% python3 -q
>>> import numpy as np
>>> np.set_printoptions(precision=2, suppress=True, linewidth=200)
>>> m1 = np.load("m.npy")
>>> m1
array([[ -7.1 ,   0.91,  12.02,   0.02,  -3.2 ,   0.04,   3.87,   0.97,   9.  ,  -5.04],
       [-10.95, -13.04,  -2.12, -13.92,  -4.97,  -8.04, -10.06,  16.86,   2.82,   1.13],
       [  8.9 , -14.96,  21.98,   0.03, -16.98,  16.02,  11.9 ,  13.06,  14.87, -14.95],
       [  8.02,  -5.78,  16.06,  -9.93, -25.93,  11.93,  24.12,   9.82,  15.88,  -6.  ],
       [  4.02,  -2.96,   7.98,  -5.16, -12.98,   6.05,  12.01,   5.15,   8.15,  -3.01],
       [  8.95, -15.13,  21.9 ,  -0.02, -16.96,  16.08,  11.87,  13.1 ,  15.03, -15.03]])
>>> left, sv, vt = np.linalg.svd(m1)
>>> sv
array([81.83, 31.11, 20.7 , 14.04,  0.25,  0.11])
>>> np.argmax(sv[:-1] / (sv[1:] + 1e-6)) + 1
np.int64(4)
>>> out = left[:, :4] @ np.diag(sv[:4]) @ vt[:4]
>>> round(float(np.abs(m1 - out).max()), 2)
0.12
>>> np.round(np.linalg.norm(m1 - out, 2), 2), np.round(sv[4], 2)
(np.float64(0.25), np.float64(0.25))
>>> w1 = np.array([[1, 0, 0, 2, 1, 3],
...     [0, 0, 1, 2, 2, 0],
...     [2, 3, 1, 1, 1, 1],
...     [3, 1, 0, 1, 3, 0],
...     [0, 2, 1, 0, 2, 0],
...     [1, 3, 1, 0, 0, 1],
...     [0, 2, 0, 2, 3, 2],
...     [3, 3, 1, 0, 2, 2],
...     [2, 3, 0, 1, 0, 3],
...     [0, 3, 2, 0, 3, 2]])
>>> c = np.array([-6, 4, 6, -2, 5, 1])
>>> hid = np.maximum(m1 @ w1 + c, 0)
>>> (hid > 0).mean(axis=0)
array([0.83, 0.83, 0.5 , 0.83, 0.5 , 0.83])
>>> W2 = np.array([[0, 2], [3, 2], [2, 1], [2, 0], [0, 2], [1, 2]])
>>> w1 @ W2
array([[ 7, 10],
       [ 6,  5],
       [14, 15],
       [ 5, 14],
       [ 8,  9],
       [12, 11],
       [12, 14],
       [13, 21],
       [14, 16],
       [15, 18]])
>>> m1.reshape(-1, 2)
array([[ -7.1 ,   0.91],
       [ 12.02,   0.02],
       [ -3.2 ,   0.04],
       [  3.87,   0.97],
       [  9.  ,  -5.04],
       [-10.95, -13.04],
       [ -2.12, -13.92],
       [ -4.97,  -8.04],
       [-10.06,  16.86],
       [  2.82,   1.13],
       [  8.9 , -14.96],
       [ 21.98,   0.03],
       [-16.98,  16.02],
       [ 11.9 ,  13.06],
       [ 14.87, -14.95],
       [  8.02,  -5.78],
       [ 16.06,  -9.93],
       [-25.93,  11.93],
       [ 24.12,   9.82],
       [ 15.88,  -6.  ],
       [  4.02,  -2.96],
       [  7.98,  -5.16],
       [-12.98,   6.05],
       [ 12.01,   5.15],
       [  8.15,  -3.01],
       [  8.95, -15.13],
       [ 21.9 ,  -0.02],
       [-16.96,  16.08],
       [ 11.87,  13.1 ],
       [ 15.03, -15.03]])
>>> t3 = m1.reshape(6, 2, -1)
>>> np.swapaxes(t3, 1, 2)[0]
array([[-7.1 ,  0.04],
       [ 0.91,  3.87],
       [12.02,  0.97],
       [ 0.02,  9.  ],
       [-3.2 , -5.04]])
>>> t3.transpose(1, 0, 2)
array([[[ -7.1 ,   0.91,  12.02,   0.02,  -3.2 ],
        [-10.95, -13.04,  -2.12, -13.92,  -4.97],
        [  8.9 , -14.96,  21.98,   0.03, -16.98],
        [  8.02,  -5.78,  16.06,  -9.93, -25.93],
        [  4.02,  -2.96,   7.98,  -5.16, -12.98],
        [  8.95, -15.13,  21.9 ,  -0.02, -16.96]],

       [[  0.04,   3.87,   0.97,   9.  ,  -5.04],
        [ -8.04, -10.06,  16.86,   2.82,   1.13],
        [ 16.02,  11.9 ,  13.06,  14.87, -14.95],
        [ 11.93,  24.12,   9.82,  15.88,  -6.  ],
        [  6.05,  12.01,   5.15,   8.15,  -3.01],
        [ 16.08,  11.87,  13.1 ,  15.03, -15.03]]])
